% python3 -q
>>> import numpy as np
>>> from numpy import linalg as LA
>>> np.set_printoptions(suppress=True, linewidth=100)
>>> X = np.loadtxt("mat.csv", delimiter=",")
>>> X
array([[-9.,  3., -5.,  6.,  5., -3.,  2., -3.,  0., -6., -1.],
       [-1.,  5., -5., -1.,  1.,  1.,  5., -8., -7., -1.,  7.],
       [-2., -4.,  6.,  9.,  5., -3.,  7., -2., -6.,  9.,  1.],
       [-3., -8.,  5., -3., -1.,  9.,  5.,  7.,  5., -5., -7.],
       [-8., -2.,  0.,  7.,  4., -4., -3.,  5.,  7., -5., -8.]])
>>> w1 = np.array([[3, -1, 2, 3, 3],
...     [1, 2, 0, -2, -3],
...     [3, -3, -3, 0, 2],
...     [2, -1, 0, -2, -2],
...     [-2, -3, 3, -2, -3],
...     [1, 0, 1, 3, 0],
...     [-3, -1, 3, -3, 3],
...     [2, 0, 3, 2, -3],
...     [0, 1, 2, 1, -1],
...     [2, -3, -1, 0, 3],
...     [-1, 2, -3, -3, -2]])
>>> coef = np.array([1, 0, -1, -2, 2])
>>> hid = np.maximum(X @ w1 + coef, 0)
>>> hid
array([[ 0., 23., 14.,  0.,  0.],
       [ 0., 29.,  0.,  0.,  2.],
       [ 6.,  0.,  0.,  0., 45.],
       [ 0.,  0., 56., 65., 24.],
       [ 0.,  0., 40.,  0.,  0.]])
>>> (hid > 0).mean(axis=0)
array([0.2, 0.4, 0.6, 0.2, 0.6])
>>> Z = np.array([[2, 3], [1, 2], [3, 3], [1, 2], [3, 2]])
>>> (hid @ Z).round(6).argmax(axis=1)
array([1, 1, 0, 1, 0])
>>> hid @ Z
array([[ 65.,  88.],
       [ 35.,  62.],
       [147., 108.],
       [305., 346.],
       [120., 120.]])
>>> w1 @ Z
array([[ 23,  25],
       [ -7,  -3],
       [  0,  -2],
       [ -5,  -4],
       [ -9, -13],
       [  8,  12],
       [  8,  -2],
       [  6,  13],
       [  5,   8],
       [  7,   3],
       [-18, -18]])
>>> t3 = np.stack([X, 4 * X, X[::-1]])
>>> LA.matrix_rank(t3.reshape(3, -1))
np.int64(2)
>>> t3.sum(axis=0)
array([[-53.,  13., -25.,  37.,  29., -19.,   7., -10.,   7., -35., -13.],
       [ -8.,  17., -20.,  -8.,   4.,  14.,  30., -33., -30., -10.,  28.],
       [-12., -24.,  36.,  54.,  30., -18.,  42., -12., -36.,  54.,   6.],
       [-16., -35.,  20., -16.,  -4.,  46.,  30.,  27.,  18., -26., -28.],
       [-49.,  -7.,  -5.,  41.,  25., -23., -13.,  22.,  35., -31., -41.]])
>>> U, s, Vt = LA.svd(X)
>>> vecs = Vt[:(s > 1e-8).sum()]
>>> rng = np.random.default_rng(489474)
>>> vec = X[2] + 3 * X[4] + rng.integers(2) * np.eye(11)[10]
>>> vec
array([-26., -10.,   6.,  30.,  17., -15.,  -2.,  13.,  15.,  -6., -22.])
>>> round(LA.norm(vec - vecs.T @ vecs @ vec), 2)
np.float64(0.85)
>>> np.round(np.diag(vecs.T @ vecs), 2)
array([0.42, 0.29, 0.33, 0.45, 0.17, 0.44, 0.53, 0.28, 0.31, 0.52, 0.27])
>>> np.allclose(vecs.T @ vecs @ vec, vec)
False
>>> LA.matrix_rank(np.vstack([X, vec]))
np.int64(5)
>>> np.round(LA.norm(X[3], 1), 2), np.round(LA.norm(X[3], np.inf), 2)
(np.float64(58.0), np.float64(9.0))
>>> round(float(LA.norm(X, "nuc")), 2)
75.52
>>> np.round(LA.norm(X, 1), 2), round(LA.norm(X, np.inf), 2)
(np.float64(26.0), np.float64(58.0))
>>> np.round(LA.norm(X, axis=0), 2)
array([12.61, 10.86, 10.54, 13.27,  8.25, 10.77, 10.58, 12.29, 12.61, 12.96, 12.81])
>>> def softmax(z):
...     e = np.exp(z - z.max(axis=-1, keepdims=True))
...     return e / e.sum(axis=-1, keepdims=True)
... 
>>> np.round(softmax(X).sum(axis=1), 2)
array([1., 1., 1., 1., 1.])
>>> np.round(softmax(X[0] + 5), 2) + 0
array([0.  , 0.03, 0.  , 0.69, 0.26, 0.  , 0.01, 0.  , 0.  , 0.  , 0.  ])
>>> np.round(softmax(10 * X[0]), 2) + 0
array([0., 0., 0., 1., 0., 0., 0., 0., 0., 0., 0.])
>>> att = X @ X.T / np.sqrt(11)
>>> np.round(softmax(att)[0] @ X, 2) + 0
array([-9.,  3., -5.,  6.,  5., -3.,  2., -3.,  0., -6., -1.])
>>> softmax(att).round(6).argmax(axis=1)
array([0, 1, 2, 3, 4])
>>> np.round(softmax(att + np.triu(np.full(att.shape, -np.inf), 1)), 2) + 0
array([[1., 0., 0., 0., 0.],
       [0., 1., 0., 0., 0.],
       [0., 0., 1., 0., 0.],
       [0., 0., 0., 1., 0.],
       [0., 0., 0., 0., 1.]])
